$ ipython --no-banner

In [1]: import numpy as np

In [2]: from numpy import linalg as LA

In [3]: np.set_printoptions(precision=2, suppress=True, linewidth=140)

In [4]: m1 = np.loadtxt("case16.csv", delimiter=",")

In [5]: print(m1)
[[0.48 0.1  0.48 0.1 ]
 [0.1  0.02 0.1  0.02]
 [0.48 0.1  0.48 0.1 ]
 [0.1  0.02 0.1  0.02]]

In [6]: vals, V = LA.eigh(m1)

In [7]: vec = np.array([1, 1, 2, 0])

In [8]: print(round(np.abs(m1).sum(axis=1).max(), 2), np.abs(vals).max())
1.15 1.0

In [9]: print(V * np.maximum(vals, 0) @ V.T)
[[0.48 0.1  0.48 0.1 ]
 [0.1  0.02 0.1  0.02]
 [0.48 0.1  0.48 0.1 ]
 [0.1  0.02 0.1  0.02]]

In [10]: print(round(float(vec @ m1 @ vec / (vec @ vec)), 2), round(float(vals[0]), 2), vals[-1])
0.82 -0.0 1.0

In [11]: U, s, vt = LA.svd(m1)

In [12]: print(s.round(2) + 0)
[1. 0. 0. 0.]

In [13]: print(np.argmax(s[:-1] / (s[1:] + 1e-6)) + 1)
1

In [14]: out = U[:, :1] @ np.diag(s[:1]) @ vt[:1]

In [15]: print(round(LA.norm(m1 - out, 2), 2), round(s[1], 2))
0.0 0.0

In [16]: print(out)
[[0.48 0.1  0.48 0.1 ]
 [0.1  0.02 0.1  0.02]
 [0.48 0.1  0.48 0.1 ]
 [0.1  0.02 0.1  0.02]]

In [17]: print(LA.matrix_rank(out))
1

In [18]: print(round(LA.norm(m1 - out) / LA.norm(m1), 2))
0.0

In [19]: out = m1 / np.sqrt((m1 ** 2).mean(axis=1, keepdims=True))

In [20]: print(LA.matrix_rank(m1 - m1.mean(axis=1, keepdims=True)))
1

In [21]: print(m1 - m1.mean(axis=1, keepdims=True))
[[ 0.19 -0.19  0.19 -0.19]
 [ 0.04 -0.04  0.04 -0.04]
 [ 0.19 -0.19  0.19 -0.19]
 [ 0.04 -0.04  0.04 -0.04]]

In [22]: print(LA.matrix_rank(out) == LA.matrix_rank(m1))
True

In [23]: print(LA.norm(out, axis=1))
[2. 2. 2. 2.]

In [24]: print(out[3])
[1.39 0.28 1.39 0.28]

In [25]: rng = np.random.default_rng(336)

In [26]: out = m1 + rng.integers(-2, 3, (4, 1)) @ rng.integers(-2, 3, (1, 4))

In [27]: print(out)
[[ 2.48 -1.9   2.48  2.1 ]
 [-3.9   4.02 -3.9  -3.98]
 [-3.52  4.1  -3.52 -3.9 ]
 [ 2.1  -1.98  2.1   2.02]]

In [28]: print(np.abs(out - m1).sum(axis=1))
[ 8. 16. 16.  8.]

In [29]: print(out - m1)
[[ 2. -2.  2.  2.]
 [-4.  4. -4. -4.]
 [-4.  4. -4. -4.]
 [ 2. -2.  2.  2.]]
